% ipython --no-banner

In [1]: import numpy as np

In [2]: np.set_printoptions(suppress=True, linewidth=160)

In [3]: def tidy(a):
   ...:     return np.round(a, 1) + 0
   ...: 

In [4]: arr = np.load("dump.npy")

In [5]: print(arr)
[[-33  -1   3  -1   0   0   0  -1   1]
 [ -3  21   0  -1  -3   1   0  -3  -2]
 [  1  -2   2  -2  -2   3  -3   1   0]
 [ -3  -1   3  31  -1  -3   2   0   2]
 [  2   2  -3   1  20  -1  -1   0   3]
 [ -3   2   2   1  -1 -29   0  -1  -2]
 [ -3  -1  -1  -2   1  -3   8   0   3]
 [  2   1   3   1  -3   1  -2   8   1]
 [  0  -1   2   2   3   0  -1   1  -1]]

In [6]: x0 = np.array([-2, 5, 1, 2, -1, 1, 5, 1, 1])

In [7]: print(np.linalg.norm(arr @ x0) <= np.linalg.norm(arr, 2) * np.linalg.norm(x0) + 1e-9)
True

In [8]: arr @ x0
Out[8]: array([ 62, 108, -23,  76, -18, -11,  35,   9,  -7])

In [9]: J = np.load("data.npy")

In [10]: J
Out[10]: 
array([[ -1,   0,   1,   2,   3,   4,   5,   6,   7,   8,   9],
       [ 10,  11,  12,  13,  14,  15,  16,  17,  18,  19,  20],
       [ 21,  22,  23,  24,  25,  26,  27,  28,  29,  30,  31],
       [ 32,  33,  34,  35,  36,  37,  38,  39,  40,  41,  42],
       [ 43,  44,  45,  46,  47,  48,  49,  50,  51,  52,  53],
       [ 54,  55,  56,  57,  58,  59,  60,  61,  62,  63,  64],
       [ 65,  66,  67,  68,  69,  70,  71,  72,  73,  74,  75],
       [ 76,  77,  78,  79,  80,  81,  82,  83,  84,  85,  86],
       [ 87,  88,  89,  90,  91,  92,  93,  94,  95,  96,  97],
       [ 98,  99, 100, 101, 102, 103, 104, 105, 106, 107, 108],
       [109, 110, 111, 112, 113, 114, 115, 116, 117, 118, 119],
       [120, 121, 122, 123, 124, 125, 126, 127, 128, 129, 130]])

In [11]: rng = np.random.default_rng(72)

In [12]: out = J + rng.integers(-2, 3, (12, 2)) @ rng.integers(-2, 3, (2, 11))

In [13]: out
Out[13]: 
array([[ -5,   2,  -1,   4,  -3,   2,   5,  10,   7,   8,  15],
       [  8,  12,   8,  11,  17,  17,  10,  13,  24,  22,  20],
       [ 23,  21,  24,  23,  28,  27,  27,  26,  29,  30,  28],
       [ 36,  31,  36,  33,  42,  39,  38,  35,  40,  41,  36],
       [ 43,  44,  46,  47,  45,  47,  51,  52,  49,  51,  54],
       [ 52,  56,  53,  56,  59,  60,  56,  59,  66,  65,  65],
       [ 65,  66,  67,  68,  69,  70,  71,  72,  73,  74,  75],
       [ 72,  79,  72,  77,  82,  83,  74,  79,  92,  89,  88],
       [ 87,  88,  88,  89,  93,  93,  91,  92,  97,  97,  96],
       [100,  98, 104, 103,  99, 101, 110, 109, 100, 104, 108],
       [105, 112, 109, 114, 107, 112, 115, 120, 117, 118, 125],
       [122, 120, 123, 122, 127, 126, 126, 125, 128, 129, 127]])

In [14]: out - J
Out[14]: 
array([[-4,  2, -2,  2, -6, -2,  0,  4,  0,  0,  6],
       [-2,  1, -4, -2,  3,  2, -6, -4,  6,  3,  0],
       [ 2, -1,  1, -1,  3,  1,  0, -2,  0,  0, -3],
       [ 4, -2,  2, -2,  6,  2,  0, -4,  0,  0, -6],
       [ 0,  0,  1,  1, -2, -1,  2,  2, -2, -1,  1],
       [-2,  1, -3, -1,  1,  1, -4, -2,  4,  2,  1],
       [ 0,  0,  0,  0,  0,  0,  0,  0,  0,  0,  0],
       [-4,  2, -6, -2,  2,  2, -8, -4,  8,  4,  2],
       [ 0,  0, -1, -1,  2,  1, -2, -2,  2,  1, -1],
       [ 2, -1,  4,  2, -3, -2,  6,  4, -6, -3,  0],
       [-4,  2, -2,  2, -6, -2,  0,  4,  0,  0,  6],
       [ 2, -1,  1, -1,  3,  1,  0, -2,  0,  0, -3]])

In [15]: np.linalg.matrix_rank(out - J, tol=1e-8)
Out[15]: np.int64(2)

In [16]: np.abs(out - J).sum(axis=1)
Out[16]: array([28, 33, 14, 28, 13, 22,  0, 44, 13, 33, 28, 14])

In [17]: tidy(np.linalg.svd(out - J, compute_uv=False))
Out[17]: array([24.5, 20.6,  0. ,  0. ,  0. ,  0. ,  0. ,  0. ,  0. ,  0. ,  0. ])

In [18]: data = np.loadtxt("arr.csv", delimiter=",")

In [19]: data
Out[19]: 
array([[0., 0., 0., 1., 0.],
       [0., 0., 1., 0., 0.],
       [0., 1., 0., 0., 0.],
       [0., 0., 0., 0., 1.],
       [1., 0., 0., 0., 0.]])

In [20]: print(data.sum(axis=0))
[1. 1. 1. 1. 1.]

In [21]: data - data[0]
Out[21]: 
array([[ 0.,  0.,  0.,  0.,  0.],
       [ 0.,  0.,  1., -1.,  0.],
       [ 0.,  1.,  0., -1.,  0.],
       [ 0.,  0.,  0., -1.,  1.],
       [ 1.,  0.,  0., -1.,  0.]])

In [22]: tidy(np.linalg.det(data[::-1]))
Out[22]: np.float64(-1.0)

In [23]: np.einsum("ij,ji->", data, data)
Out[23]: np.float64(2.0)

In [24]: tidy(np.linalg.det(2 * data)), tidy(np.linalg.det(data))
Out[24]: (np.float64(-32.0), np.float64(-1.0))

In [25]: np.kron(np.eye(2, dtype=int), data)
Out[25]: 
array([[0., 0., 0., 1., 0., 0., 0., 0., 0., 0.],
       [0., 0., 1., 0., 0., 0., 0., 0., 0., 0.],
       [0., 1., 0., 0., 0., 0., 0., 0., 0., 0.],
       [0., 0., 0., 0., 1., 0., 0., 0., 0., 0.],
       [1., 0., 0., 0., 0., 0., 0., 0., 0., 0.],
       [0., 0., 0., 0., 0., 0., 0., 0., 1., 0.],
       [0., 0., 0., 0., 0., 0., 0., 1., 0., 0.],
       [0., 0., 0., 0., 0., 0., 1., 0., 0., 0.],
       [0., 0., 0., 0., 0., 0., 0., 0., 0., 1.],
       [0., 0., 0., 0., 0., 1., 0., 0., 0., 0.]])

In [26]: tidy(np.poly(data))
Out[26]: array([ 1.,  0., -1., -1.,  0.,  1.])

In [27]: out = data / np.linalg.norm(data, axis=1, keepdims=True)

In [28]: G = out @ out.T

In [29]: (G - 2 * np.eye(5)).round(6).argmax(axis=1)
Out[29]: array([1, 0, 0, 0, 0])

In [30]: G
Out[30]: 
array([[1., 0., 0., 0., 0.],
       [0., 1., 0., 0., 0.],
       [0., 0., 1., 0., 0.],
       [0., 0., 0., 1., 0.],
       [0., 0., 0., 0., 1.]])

In [31]: np.degrees(np.arccos(np.clip(G[4, 1], -1, 1)))
Out[31]: np.float64(90.0)

In [32]: G[4]
Out[32]: array([0., 0., 0., 0., 1.])

In [33]: np.argwhere(np.triu(np.abs(G) > 0.95, 1))
Out[33]: array([], shape=(0, 2), dtype=int64)

In [34]: F = np.load("mat.npy")

In [35]: tidy(F)
Out[35]: 
array([[-0.3,  0.3, -0.1,  0. ,  0.4,  0.5,  0.2, -0.2, -0.3, -0.3, -0.2],
       [ 0.2, -0.2, -0.5, -0.1,  0.3,  0.3,  0.1,  0.5, -0.2,  0.5,  0. ],
       [ 0. ,  0.5,  0.1, -0.3, -0.2,  0.1,  0. ,  0.4,  0.5,  0. , -0.4],
       [-0.5, -0.1, -0.1, -0.3,  0.2, -0.4,  0.4,  0.3,  0.2, -0.1,  0.3],
       [ 0.1, -0.6, -0.3,  0. , -0.1,  0.3,  0. ,  0.2,  0.2, -0.7, -0.2],
       [-0.1,  0. ,  0. ,  0.3,  0.4, -0.5, -0.4,  0.2, -0.1, -0.1, -0.5],
       [-0.1, -0.5,  0.5, -0.4,  0.3,  0.2,  0. , -0.3,  0.2,  0.3, -0.3],
       [-0.2,  0. , -0.4,  0.4, -0.1, -0.1,  0.3, -0.4,  0.4,  0.2, -0.3],
       [-0.6, -0.1, -0.1, -0.1, -0.5,  0.1, -0.4,  0.1, -0.3,  0.2, -0.1],
       [-0.1,  0.2, -0.3,  0. ,  0.3,  0.1, -0.6, -0.2,  0.5,  0. ,  0.4],
       [-0.2, -0.1,  0.4,  0.6,  0. ,  0.3,  0.1,  0.4,  0.2,  0.1,  0.2]])

In [36]: x0 = np.array([5, 2, 1, -3, -3, 4, 0, -4, 4, -2, -1])

In [37]: y = F @ x0

In [38]: c, lr = np.zeros(11), 1 / np.linalg.norm(F, 2) ** 2

In [39]: for i in range(200):
    ...:     c -= lr * F.T @ (F @ c - y)
    ...:     if i % 50 == 0: print(i, round(np.linalg.norm(F @ c - y), 1))
    ...: 
0 0.0
50 0.0
100 0.0
150 0.0

In [40]: print(tidy(np.linalg.cond(F)))
1.0
